$ python3 -q
>>> import numpy as np
>>> import numpy.linalg as la
>>> np.set_printoptions(precision=3, suppress=True, linewidth=140, floatmode="fixed")
>>> feats = np.load("mat.npy")
>>> print(feats)
[[-0.080 -0.120 -0.040]
 [ 0.160  0.240  0.080]
 [ 0.080  0.120  0.040]]
>>> U, sigma, Vh = la.svd(feats)
>>> V = Vh[:(sigma > 1e-8).sum()]
>>> rng = np.random.default_rng(832)
>>> vec = feats[2] + 5 * feats[1] + rng.integers(2) * np.eye(3)[0]
>>> print(vec)
[1.880 1.320 0.440]
>>> print(np.allclose(V.T @ V @ vec, vec))
False
>>> print(la.matrix_rank(np.vstack([feats, vec])))
2
>>> U, sigma, Vh = la.svd(feats)
>>> print(sigma.round(3) + 0)
[0.367 0.000 0.000]
>>> print(np.argmax(sigma[:-1] / (sigma[1:] + 1e-6)) + 1)
1
>>> A2 = U[:, :1] @ np.diag(sigma[:1]) @ Vh[:1]
>>> print(np.round(la.norm(feats - A2, 2), 3), np.round(sigma[1], 3))
0.0 0.0
>>> def softmax(z):
...     e = np.exp(z - z.max(axis=-1, keepdims=True))
...     return e / e.sum(axis=-1, keepdims=True)
... 
>>> print(softmax(feats[1]))
[0.333 0.360 0.307]
>>> print(softmax(feats).sum(axis=1))
[1.000 1.000 1.000]
>>> att = feats @ feats.T / np.sqrt(3)
>>> print(softmax(att))
[[0.341 0.328 0.332]
 [0.319 0.345 0.336]
 [0.326 0.339 0.335]]
>>> print(np.argsort(-la.norm(feats, axis=0).round(6), kind="stable")[:3])
[1 0 2]
>>> print(la.matrix_rank(feats, rtol=0.1))
1
>>> print(la.cond(feats) > 100)
True
>>> print([round(float(x), 3) for x in la.svd(feats, compute_uv=False)[:3]])
[0.367, 0.0, 0.0]
>>> print(round(float(la.norm(feats, 2) / la.norm(feats)), 3))
1.0
>>> J = np.load("arr.npy")
>>> print(J)
[[ 3  0  0  0]
 [-2 -1  0  0]
 [-2  2  0  0]
 [-2  1  2 -2]]
>>> hat = np.triu(np.array([[-2, 0, -3], [0, 0, 0], [3, -2, 3]]), 1) + np.eye(3)
>>> A2 = hat @ feats @ la.inv(hat)
>>> print(round(la.det(A2), 3))
0.0
>>> print(A2)
[[-0.320 -0.480 -1.120]
 [ 0.160  0.240  0.560]
 [ 0.080  0.120  0.280]]
>>> print(hat @ feats - feats @ hat)
[[-0.240 -0.360 -0.360]
 [ 0.000  0.000  0.480]
 [ 0.000  0.000  0.240]]
>>> print(la.matrix_rank(A2))
1
>>> U, sigma, Vh = la.svd(J)
>>> print(np.argmax(sigma[:-1] / (sigma[1:] + 1e-6)) + 1)
3
>>> A2 = U[:, :3] @ np.diag(sigma[:3]) @ Vh[:3]
>>> print(la.matrix_rank(J, rtol=0.05))
3
>>> print(round(la.norm(J - A2) / la.norm(J), 3))
0.0
>>> u = np.array([5, 0, -3])
>>> print(np.convolve(J[3], u))
[-10   5  16 -13  -6   6]
>>> rank = la.matrix_rank(J)
>>> print(rank)
3
>>> ns = la.svd(J)[2][rank:].T
>>> print([int(la.matrix_rank(J[:, :j + 1])) for j in range(4)])
[1, 2, 3, 3]
>>> print([int(la.matrix_rank(J[:i])) for i in range(1, len(J) + 1)])
[1, 2, 2, 3]
>>> print(ns.shape)
(4, 1)
>>> print(np.round(ns @ ns.T, 3) + 0)
[[0.000 0.000 0.000 0.000]
 [0.000 0.000 0.000 0.000]
 [0.000 0.000 0.500 0.500]
 [0.000 0.000 0.500 0.500]]
>>> print(la.lstsq(J[:-1].T, J[-1])[2])
2
>>> print(np.abs(np.diag(la.qr(J)[1])) > 1e-9)
[ True  True  True False]
>>> print(round(np.trace(la.pinv(J) @ J), 3))
3.0
>>> K = np.loadtxt("layer16.csv", delimiter=",")
>>> print(K)
[[0.226 0.295 0.295 0.017]
 [0.295 0.386 0.386 0.023]
 [0.295 0.386 0.386 0.023]
 [0.017 0.023 0.023 0.001]]
>>> # rows and columns are dependent
>>> ev, V = la.eigh(K)
>>> print(np.unique(ev.round(6) + 0, return_counts=True)[1])
[3 1]
>>> print(V @ np.diag(ev) @ V.T)
[[0.226 0.295 0.295 0.017]
 [0.295 0.386 0.386 0.023]
 [0.295 0.386 0.386 0.023]
 [0.017 0.023 0.023 0.001]]
>>> print(np.abs(V[:, -1]))
[0.475 0.622 0.622 0.037]
>>> print(np.round(V.T @ V, 3) + 0)
[[1.000 0.000 0.000 0.000]
 [0.000 1.000 0.000 0.000]
 [0.000 0.000 1.000 0.000]
 [0.000 0.000 0.000 1.000]]
